% python3 -q
>>> import numpy as np
>>> np.set_printoptions(precision=1, suppress=True, linewidth=140, legacy="1.25")
>>> def rnd(a):
...     return np.round(a, 1) + 0
... 
>>> data = np.array([[0, 5, 3, 4, -4],
...     [0, 0, -5, 4, 3],
...     [0, 0, 0, -2, 0],
...     [0, 0, 0, 0, -3],
...     [0, 0, 0, 0, 0]])
>>> # triangular
>>> x = np.array([-2, -2, 1, 0, 0])
>>> h = np.maximum(data @ x, 0)
>>> h
array([0, 0, 0, 0, 0])
>>> np.flatnonzero(h > 1e-9)
array([], dtype=int64)
>>> Uu, s, Vh = np.linalg.svd(data)
>>> vecs = Vh[:(s > 1e-8).sum()]
>>> rng = np.random.default_rng(4096)
>>> x = data[1] + 4 * data[4] + rng.integers(2) * np.eye(5)[1]
>>> x
array([ 0.,  0., -5.,  4.,  3.])
>>> np.linalg.matrix_rank(np.vstack([data, x]))
4
>>> rnd(np.diag(vecs.T @ vecs))
array([0., 1., 1., 1., 1.])
>>> np.allclose(vecs.T @ vecs @ x, x)
True
>>> rnd(vecs.T @ vecs)
array([[0., 0., 0., 0., 0.],
       [0., 1., 0., 0., 0.],
       [0., 0., 1., 0., 0.],
       [0., 0., 0., 1., 0.],
       [0., 0., 0., 0., 1.]])
>>> Uu, s, Vh = np.linalg.svd(data)
>>> rnd(s)
array([8.7, 6.9, 2.4, 1.1, 0. ])
>>> M2 = Uu[:, :4] @ np.diag(s[:4]) @ Vh[:4]
>>> rnd(np.abs(data - M2).max())
0.0
>>> rnd(M2)
array([[ 0.,  5.,  3.,  4., -4.],
       [ 0.,  0., -5.,  4.,  3.],
       [ 0.,  0.,  0., -2.,  0.],
       [ 0.,  0.,  0.,  0., -3.],
       [ 0.,  0.,  0.,  0.,  0.]])
>>> np.linalg.matrix_rank(data, rtol=0.05)
4
>>> np.linalg.matrix_rank(M2)
4
>>> A = np.array([[0, -2, 0, 3, 3],
...     [3, -2, 0, 1, -2],
...     [-1, 3, -4, 1, 0],
...     [5, -4, -3, -3, -2],
...     [5, 1, -4, 4, -2]])
>>> A
array([[ 0, -2,  0,  3,  3],
       [ 3, -2,  0,  1, -2],
       [-1,  3, -4,  1,  0],
       [ 5, -4, -3, -3, -2],
       [ 5,  1, -4,  4, -2]])
>>> q, vecs = np.linalg.qr(A[:, :3])[0], np.linalg.qr(A[:, 3:])[0]
>>> s = np.linalg.svd(q.T @ vecs, compute_uv=False)
>>> rnd(np.degrees(np.arccos(s.clip(0, 1))))
array([15., 71.])
>>> (s > 0.9).sum()
1
>>> proj = np.triu(np.array([[2, 1, 5, 1, 0],
...     [0, 1, 0, 2, 4],
...     [2, 3, 0, 3, 0],
...     [3, 4, 0, 5, 2],
...     [4, 0, 0, 4, 3]]), 1) + np.eye(5)
>>> M2 = proj @ A @ np.linalg.inv(proj)
>>> proj @ A - A @ proj
array([[  3.,   9., -23.,   7.,  -2.],
       [ 30.,  -7., -37.,  11.,  -6.],
       [ 15., -11.,  -4.,  -2., -20.],
       [ 10.,  -3., -33.,  20.,  18.],
       [  0.,  -5., -25.,   5., -12.]])
>>> rnd(np.poly(M2))
array([   1.,   11.,   37., -114., -720., -943.])
>>> np.linalg.matrix_rank(M2)
5
>>> M2
array([[    3.,     4.,   -38.,   109.,  -235.],
       [   33.,   -39.,  -187.,   617., -1092.],
       [   14.,   -23.,   -83.,   273.,  -460.],
       [   15.,   -17.,   -86.,   282.,  -502.],
       [    5.,    -4.,   -29.,    94.,  -174.]])
>>> M2 = A / np.linalg.norm(A, axis=1, keepdims=True)
>>> G = M2 @ M2.T
>>> np.argwhere(np.triu(np.abs(G) > 0.95, 1))
array([], shape=(0, 2), dtype=int64)
>>> (G - 2 * np.eye(5)).round(6).argmax(axis=1)
array([4, 3, 4, 1, 1])
>>> rnd(G[2])
array([-0.1, -0.4,  1. , -0.2,  0.4])
>>> x = np.array([0, 0, 0, 3, 1])
>>> h = np.maximum(A @ x, 0)
>>> h
array([12,  1,  3,  0, 10])
>>> np.maximum(A @ (3 * x), 0)
array([36,  3,  9,  0, 30])
>>> W0 = np.load("case17.npy")
>>> W0
array([[-0.1,  0. ,  0.1],
       [ 0.1,  0. , -0.1],
       [-0.7,  0.6, -0.5]])
>>> rnd(np.linalg.norm(W0))
1.1
>>> W0.shape
(3, 3)
>>> np.linalg.matrix_rank(W0)
2
>>> W0.sum(axis=0)
array([-0.7,  0.6, -0.5])
>>> np.count_nonzero(W0)
7
>>> rnd(np.linalg.svd(W0, compute_uv=False))
array([1. , 0.2, 0. ])
>>> np.unravel_index(np.abs(W0).argmax(), W0.shape)
(2, 0)
>>> rnd(W0.mean(axis=0))
array([-0.2,  0.2, -0.2])
